>>> import numpy as np
>>> np.set_printoptions(suppress=True, linewidth=160)
>>> rng = np.random.default_rng(646)
>>> idx = rng.integers(0, 2, 3)
>>> K = (idx[:, None] == idx) * 5 + np.eye(3)
>>> print(K)
[[6. 0. 5.]
 [0. 6. 0.]
 [5. 0. 6.]]
>>> low = np.linalg.cholesky(K)
>>> print(np.linalg.eigvalsh(K).min() > 0)
True
>>> other = K[0, 0] * K[1:] - np.outer(K[1:, 0], K[0])
>>> print(other)
[[ 0. 36.  0.]
 [ 0.  0. 11.]]
>>> print(np.round(K[:, 0] / K[0, 0], 2))
[1.   0.   0.83]
>>> print(other[:, 2] @ other[:, 0])
0.0
>>> print(np.round(np.linalg.norm(other, axis=0), 2))
[ 0. 36. 11.]
>>> print(np.flatnonzero(np.linalg.matrix_power((K != 0) + (K.T != 0) + np.eye(3), 3)[0]))
[0 2]
>>> print(round(np.linalg.det(K), 2))
66.0
>>> print((K != 0).astype(int))
[[1 0 1]
 [0 1 0]
 [1 0 1]]
>>> f = np.array([0, 1, 2])
>>> other = K + np.outer(f, np.eye(3)[1])
>>> print(other)
[[6. 0. 5.]
 [0. 7. 0.]
 [5. 2. 6.]]
>>> print(np.linalg.matrix_rank(other - K))
1
>>> arr = np.triu(rng.random((4, 4)) < 0.6, 1).astype(int)
>>> arr = arr + arr.T
>>> print(arr)
[[0 1 0 1]
 [1 0 0 1]
 [0 0 0 0]
 [1 1 0 0]]
>>> print(round(np.linalg.eigvalsh(arr).min(), 2))
-1.0
>>> print(np.linalg.matrix_rank(arr, rtol=0.1))
3
>>> print([round(float(x), 2) for x in np.linalg.svd(arr, compute_uv=False)[:3]])
[2.0, 1.0, 1.0]
>>> print(np.linalg.cond(arr) > 100)
True
>>> E = np.load("m.npy")
>>> print(E)
[[-7  4 -3 -2  0 -1]
 [ 0  6 -2  3  7  5]
 [ 0  0  4  0 -2  0]
 [ 0  0  0  1 -6  2]
 [ 0  0  0  0  9 -3]
 [ 0  0  0  0  0 -4]]
>>> idx = rng.permutation(6)
>>> other = E[:, idx] * rng.choice([-1, 1], 6)
>>> print(other)
[[ 4  3  0 -1 -2 -7]
 [ 6  2  7  5  3  0]
 [ 0 -4 -2  0  0  0]
 [ 0  0 -6  2  1  0]
 [ 0  0  9 -3  0  0]
 [ 0  0  0 -4  0  0]]
>>> U, _, Vt = np.linalg.svd(E.T @ other)
>>> print(idx)
[1 2 4 5 3 0]
>>> print(np.round(np.linalg.lstsq(E, other)[0], 2) + 0)
[[ 0.  0.  0.  0.  0.  1.]
 [ 1.  0.  0.  0.  0.  0.]
 [ 0. -1.  0.  0.  0.  0.]
 [ 0.  0.  0.  0.  1.  0.]
 [ 0.  0.  1.  0.  0.  0.]
 [ 0.  0.  0.  1.  0.  0.]]
